>>> import numpy as np
>>> import numpy.linalg as la
>>> np.set_printoptions(precision=1, suppress=True, linewidth=200, legacy="1.25")
>>> f = np.array([3, 3, 3, 2, 2])
>>> mat = f[np.abs(np.subtract.outer(np.arange(5), np.arange(5)))]
>>> print(mat)
[[3 3 3 2 2]
 [3 3 3 3 2]
 [3 3 3 3 3]
 [2 3 3 3 3]
 [2 2 3 3 3]]
>>> B = mat / np.sqrt((mat ** 2).mean(axis=1, keepdims=True))
>>> B[4]
array([0.8, 0.8, 1.1, 1.1, 1.1])
>>> evals, V = la.eig(mat)
>>> np.sort(la.eigvals(la.inv(mat)))
array([-2.5, -1.6,  0.1,  0.6,  1.8])
>>> np.round(mat @ V[:, 0] - evals[0] * V[:, 0], 1) + 0
array([0., 0., 0., 0., 0.])
>>> np.sort(la.eigvals(mat @ mat))
array([  0.2,   0.3,   0.4,   2.6, 191.5])
>>> evals, V = la.eigh(mat)
>>> print(np.abs(V[:, -1]).round(6).argmax())
2
>>> print(la.svd(mat, compute_uv=False))
[13.8  1.6  0.6  0.6  0.4]
>>> (evals > 1e-8).sum(), (evals < -1e-8).sum()
(3, 2)
>>> np.abs(V[:, -1])
array([0.4, 0.5, 0.5, 0.5, 0.4])
>>> evals.sum(), np.trace(mat)
(15.0, 15)
>>> np.round(V.T @ mat @ V, 1) + 0
array([[-0.6,  0. ,  0. ,  0. ,  0. ],
       [ 0. , -0.4,  0. ,  0. ,  0. ],
       [ 0. ,  0. ,  0.6,  0. ,  0. ],
       [ 0. ,  0. ,  0. ,  1.6,  0. ],
       [ 0. ,  0. ,  0. ,  0. , 13.8]])
>>> evals, V = la.eigh(mat)
>>> vec = np.array([3, -3, 0, 1, -2])
>>> V * np.maximum(evals, 0) @ V.T
array([[3.1, 2.9, 2.9, 2.2, 2. ],
       [2.9, 3.2, 3. , 2.8, 2.2],
       [2.9, 3. , 3.3, 3. , 2.9],
       [2.2, 2.8, 3. , 3.2, 2.9],
       [2. , 2.2, 2.9, 2.9, 3.1]])
>>> np.abs(mat).sum(axis=1).max(), np.round(np.abs(evals).max(), 1)
(15, 13.8)
>>> vec @ mat @ vec
-3
>>> np.round(vec @ mat @ vec / (vec @ vec), 1), round(evals[0], 1), round(evals[-1], 1)
(-0.1, -0.6, 13.8)
>>> print(V * np.abs(evals) @ V.T)
[[3.3 2.8 2.8 2.3 1.9]
 [2.8 3.5 2.9 2.6 2.3]
 [2.8 2.9 3.6 2.9 2.8]
 [2.3 2.6 2.9 3.5 2.8]
 [1.9 2.3 2.8 2.8 3.3]]
>>> np.round(la.eigvalsh(mat[1:, 1:]), 1) + 0
array([-0.5,  0. ,  1. , 11.5])
>>> f = np.array([3, 1, -1, 3, 2])
>>> B = mat + np.outer(f, np.eye(5)[0])
>>> np.round(la.det(B) / la.det(mat), 1), round(float(1 + la.solve(mat, f)[0]), 1)
(-3.0, -3.0)
>>> la.matrix_rank(la.inv(B) - la.inv(mat), tol=1e-8)
1
>>> B
array([[6., 3., 3., 2., 2.],
       [4., 3., 3., 3., 2.],
       [2., 3., 3., 3., 3.],
       [5., 3., 3., 3., 3.],
       [4., 2., 3., 3., 3.]])
>>> la.matrix_rank(B - mat)
1
>>> M = np.load("case18.npy")
>>> M
array([[1. , 0.2, 0. , 0. , 0. ],
       [0.2, 1. , 0.2, 0. , 0. ],
       [0. , 0.2, 1. , 0.2, 0. ],
       [0. , 0. , 0.2, 1. , 0.2],
       [0. , 0. , 0. , 0.2, 1. ]])
>>> # symmetric
>>> vec = np.ones(5)
>>> for _ in range(3):
...     vec = M @ vec
...     vec /= la.norm(vec)
...     print(round(vec @ M @ vec, 1))
... 
1.3
1.3
1.3
>>> vec
array([0.4, 0.5, 0.5, 0.5, 0.4])
>>> f = np.array([-3, -2, 7, -8, -2])
>>> B = M + np.outer(f, np.eye(5)[2])
>>> la.matrix_rank(B - M)
1
>>> la.matrix_rank(la.inv(B) - la.inv(M), tol=1e-8)
1
>>> print(B)
[[ 1.   0.2 -3.   0.   0. ]
 [ 0.2  1.  -1.8  0.   0. ]
 [ 0.   0.2  8.   0.2  0. ]
 [ 0.   0.  -7.8  1.   0.2]
 [ 0.   0.  -2.   0.2  1. ]]
>>> J = np.loadtxt("dump.csv", delimiter=",")
>>> J
array([[-0.2,  0.4,  0.5, -1.7, -2.3, -0.5, -1.1, -0.5],
       [ 0.3,  0.1,  0.4,  0.4, -0.5, -0.4,  0.2, -1.1],
       [-0.5,  0.8, -1. , -0.9, -0.9, -0.2, -0.1,  2.3],
       [ 0.7,  0.2,  0. ,  1. , -2.1,  0.2,  0.3, -0.7],
       [-0.9, -0.6, -0.1, -0.1,  0.6,  0.3,  0.6, -1.1],
       [-1.4,  0. ,  0.7, -0.9, -1.2,  0.3, -0.6,  0.4],
       [-1.2,  1.2,  0.5,  0.9,  0.6, -0.9,  2. , -2.1],
       [-2.4, -0.3, -0.6, -0.6,  0.6,  1.8, -0.6, -0.3],
       [-0.7, -0.9,  0.9, -1.8,  0.8, -0.9,  0.1, -0.8],
       [-0.7,  1.2,  1.3, -0.1,  0.9,  0.9,  0.4,  0. ],
       [-0.6,  0.9,  0.7, -0.3,  1. , -0.4, -1. ,  1.2]])
>>> rng = np.random.default_rng(7)
>>> z = rng.permutation(8)
>>> B = J[:, z] * rng.choice([-1, 1], 8)
>>> B
array([[ 0.2,  1.1,  0.5,  0.5, -2.3,  0.5, -0.4, -1.7],
       [-0.3, -0.2,  1.1,  0.4, -0.5,  0.4, -0.1,  0.4],
       [ 0.5,  0.1, -2.3, -1. , -0.9,  0.2, -0.8, -0.9],
       [-0.7, -0.3,  0.7,  0. , -2.1, -0.2, -0.2,  1. ],
       [ 0.9, -0.6,  1.1, -0.1,  0.6, -0.3,  0.6, -0.1],
       [ 1.4,  0.6, -0.4,  0.7, -1.2, -0.3, -0. , -0.9],
       [ 1.2, -2. ,  2.1,  0.5,  0.6,  0.9, -1.2,  0.9],
       [ 2.4,  0.6,  0.3, -0.6,  0.6, -1.8,  0.3, -0.6],
       [ 0.7, -0.1,  0.8,  0.9,  0.8,  0.9,  0.9, -1.8],
       [ 0.7, -0.4, -0. ,  1.3,  0.9, -0.9, -1.2, -0.1],
       [ 0.6,  1. , -1.2,  0.7,  1. ,  0.4, -0.9, -0.3]])
>>> U, _, vt = la.svd(J.T @ B)
>>> np.round(la.lstsq(J, B)[0], 1) + 0
array([[-1.,  0.,  0.,  0.,  0.,  0.,  0.,  0.],
       [ 0.,  0.,  0.,  0.,  0.,  0., -1.,  0.],
       [ 0.,  0.,  0.,  1.,  0.,  0.,  0.,  0.],
       [ 0.,  0.,  0.,  0.,  0.,  0.,  0.,  1.],
       [ 0.,  0.,  0.,  0.,  1.,  0.,  0.,  0.],
       [ 0.,  0.,  0.,  0.,  0., -1.,  0.,  0.],
       [ 0., -1.,  0.,  0.,  0.,  0.,  0.,  0.],
       [ 0.,  0., -1.,  0.,  0.,  0.,  0.,  0.]])
>>> B = np.array([[0, 3],
...     [-1, -4],
...     [-1, 5],
...     [4, -1],
...     [0, -3],
...     [1, 5],
...     [-4, -4],
...     [-5, -4]])
>>> np.einsum("ij->j", J)
array([-7.6,  3. ,  3.3, -4.1, -2.5,  0.2,  0.2, -2.7])
>>> B @ J
Traceback (most recent call last):
  File "<python-input-54>", line 1, in <module>
    B @ J
    ~~^~~
ValueError: matmul: Input operand 1 has a mismatch in its core dimension 0, with gufunc signature (n?,k),(k,m?)->(n?,m?) (size 11 is different from 2)
>>> arr = np.load("block2.npy")
>>> arr
array([[7., 9., 6., 6., 9.],
       [9., 7., 6., 6., 9.],
       [6., 6., 2., 4., 6.],
       [6., 6., 4., 2., 6.],
       [9., 9., 6., 6., 7.]])
>>> # symmetric, so the eigenvalues are real
>>> theta = np.radians(180)
>>> r_ = np.eye(5)
>>> r_[4, 4] = r_[1, 1] = np.cos(theta)
>>> r_[4, 1], r_[1, 4] = -np.sin(theta), np.sin(theta)
>>> r_.round(1) + 0
array([[ 1.,  0.,  0.,  0.,  0.],
       [ 0., -1.,  0.,  0.,  0.],
       [ 0.,  0.,  1.,  0.,  0.],
       [ 0.,  0.,  0.,  1.,  0.],
       [ 0.,  0.,  0.,  0., -1.]])
>>> B = arr @ r_.T
>>> round(float(la.det(r_)), 1), np.trace(r_)
(1.0, 1.0)
>>> np.allclose(arr @ arr.T, B @ B.T)
True
>>> la.svd(arr, compute_uv=False), la.svd(B, compute_uv=False)
(array([33.,  2.,  2.,  2.,  2.]), array([33.,  2.,  2.,  2.,  2.]))
>>> np.abs(B - arr).max(axis=0)
array([ 0., 18.,  0.,  0., 18.])
>>> U, s, vt = la.svd(arr)
>>> print(s)
[33.  2.  2.  2.  2.]
>>> np.argmax(s[:-1] / (s[1:] + 1e-6)) + 1
1
>>> B = U[:, :1] @ np.diag(s[:1]) @ vt[:1]
>>> np.round(np.abs(arr - B).max(), 1)
1.8
>>> round(la.norm(arr - B, 2), 1), round(s[1], 1)
(2.0, 2.0)
>>> round(float(la.norm(arr - B) / la.norm(arr)), 1)
0.1
>>> B = np.array([[1, 1], [1, -1]])
>>> K = np.kron(B, np.kron(B, B))[rng.permutation(8)][:3]
>>> K
array([[ 1, -1, -1,  1,  1, -1, -1,  1],
       [ 1,  1,  1,  1, -1, -1, -1, -1],
       [ 1, -1,  1, -1, -1,  1, -1,  1]])
>>> vec = np.array([3, 3, 2, 1, 0, 0, 1, 2])
>>> la.norm(K @ vec) <= la.norm(K, 2) * la.norm(vec) + 1e-9
True
>>> K @ (2 * vec)
array([ 0, 12,  4])
>>> K @ np.eye(8)[1]
array([-1.,  1., -1.])
>>> print(np.sign((K @ vec).round(6)))
[0 1 1]
>>> K @ vec
array([0, 6, 2])
>>> K @ np.ones(8)
array([0., 0., 0.])
>>> w1 = np.array([[3, 1],
...     [-3, -1],
...     [2, -3],
...     [-1, -1],
...     [-2, 3],
...     [-2, 0],
...     [3, 2],
...     [-2, 0]])
>>> beta = np.array([0, 1])
>>> H = np.maximum(K @ w1 + beta, 0)
>>> print((H > 0).mean(axis=0))
[0.7 0.3]
>>> Z = np.array([[6, 4], [5, 8]])
>>> H @ Z
array([[30, 48],
       [24, 16],
       [24, 16]])
>>> theta = np.radians(36)
>>> r_ = np.eye(8)
>>> r_[0, 0] = r_[6, 6] = np.cos(theta)
>>> r_[0, 6], r_[6, 0] = -np.sin(theta), np.sin(theta)
>>> r_
array([[ 0.8,  0. ,  0. ,  0. ,  0. ,  0. , -0.6,  0. ],
       [ 0. ,  1. ,  0. ,  0. ,  0. ,  0. ,  0. ,  0. ],
       [ 0. ,  0. ,  1. ,  0. ,  0. ,  0. ,  0. ,  0. ],
       [ 0. ,  0. ,  0. ,  1. ,  0. ,  0. ,  0. ,  0. ],
       [ 0. ,  0. ,  0. ,  0. ,  1. ,  0. ,  0. ,  0. ],
       [ 0. ,  0. ,  0. ,  0. ,  0. ,  1. ,  0. ,  0. ],
       [ 0.6,  0. ,  0. ,  0. ,  0. ,  0. ,  0.8,  0. ],
       [ 0. ,  0. ,  0. ,  0. ,  0. ,  0. ,  0. ,  1. ]])
>>> B = K @ r_.T
>>> np.allclose(la.norm(K, axis=1), la.norm(B, axis=1))
True
>>> np.round(la.det(r_), 1), round(float(np.trace(r_)), 1)
(1.0, 7.6)
>>> np.allclose(K @ K.T, B @ B.T)
True
>>> B = K[0, 0] * K[1:] - np.outer(K[1:, 0], K[0])
>>> B
array([[ 0,  2,  2,  0, -2,  0,  0, -2],
       [ 0,  0,  2, -2, -2,  2,  0,  0]])
>>> K[:, 0] / K[0, 0]
array([1., 1., 1.])
>>> la.matrix_rank(B), la.matrix_rank(K)
(2, 3)
>>> feats = np.array([[2.9, -3.0, 3.0, 3.6, -1.5, -0.4],
...     [3.1, -2.9, 2.8, 3.2, -2.3, 0.2],
...     [2.9, -3.1, 2.9, 2.8, -2.0, 0.2],
...     [3.1, -2.9, 2.8, 2.7, -2.3, 0.0],
...     [3.5, -2.8, 3.6, 2.8, -2.1, -0.4],
...     [0.1, 2.9, 2.8, 1.8, 3.5, -2.9],
...     [0.0, 3.3, 3.0, 1.8, 3.0, -2.6],
...     [-0.1, 2.9, 2.8, 1.6, 2.7, -2.9],
...     [-0.5, 3.3, 3.5, 2.3, 2.6, -2.9],
...     [0.0, 3.4, 2.6, 2.4, 3.2, -3.1]])
>>> B = np.c_[feats[:, :3] @ np.array([[1, 0, 1], [-2, -1, -2], [0, 2, 2]]), np.array([6, 7, 7, 8, 0, 2, 3, 0, 6, 7])]
>>> B
array([[ 8.9,  9. , 14.9,  6. ],
       [ 8.9,  8.5, 14.5,  7. ],
       [ 9.1,  8.9, 14.9,  7. ],
       [ 8.9,  8.5, 14.5,  8. ],
       [ 9.1, 10. , 16.3,  0. ],
       [-5.7,  2.7, -0.1,  2. ],
       [-6.6,  2.7, -0.6,  3. ],
       [-5.9,  2.7, -0.3,  0. ],
       [-7.1,  3.7, -0.1,  6. ],
       [-6.8,  1.8, -1.6,  7. ]])
>>> la.norm(la.qr(feats)[0].T @ B, axis=0) ** 2 / ((B ** 2).sum(axis=0) + 1e-12)
array([1. , 1. , 1. , 0.9])
>>> la.matrix_rank(B)
4
>>> np.count_nonzero(feats)
57
>>> np.abs(feats).max()
3.6
>>> feats.sum(axis=0)
array([ 15. ,   1.1,  29.8,  25. ,   4.8, -14.8])
>>> feats[:, 6]
Traceback (most recent call last):
  File "<python-input-112>", line 1, in <module>
    feats[:, 6]
    ~~~~~^^^^^^
IndexError: index 6 is out of bounds for axis 1 with size 6
>>> feats[10]
Traceback (most recent call last):
  File "<python-input-113>", line 1, in <module>
    feats[10]
    ~~~~~^^^^
IndexError: index 10 is out of bounds for axis 0 with size 10
>>> np.round(la.norm(feats, 2) / la.norm(feats), 1)
0.7
>>> la.cond(feats) > 100
False
>>> [round(float(x), 1) for x in la.svd(feats, compute_uv=False)[:3]]
[14.3, 14.1, 1.1]
>>> q, V = la.qr(feats[:, :1])[0], la.qr(feats[:, 1:])[0]
>>> s = la.svd(q.T @ V, compute_uv=False)
>>> (s > 0.9).sum()
1
>>> s
array([1.])
>>> np.degrees(np.arccos(s.clip(0, 1)))
array([6.8])
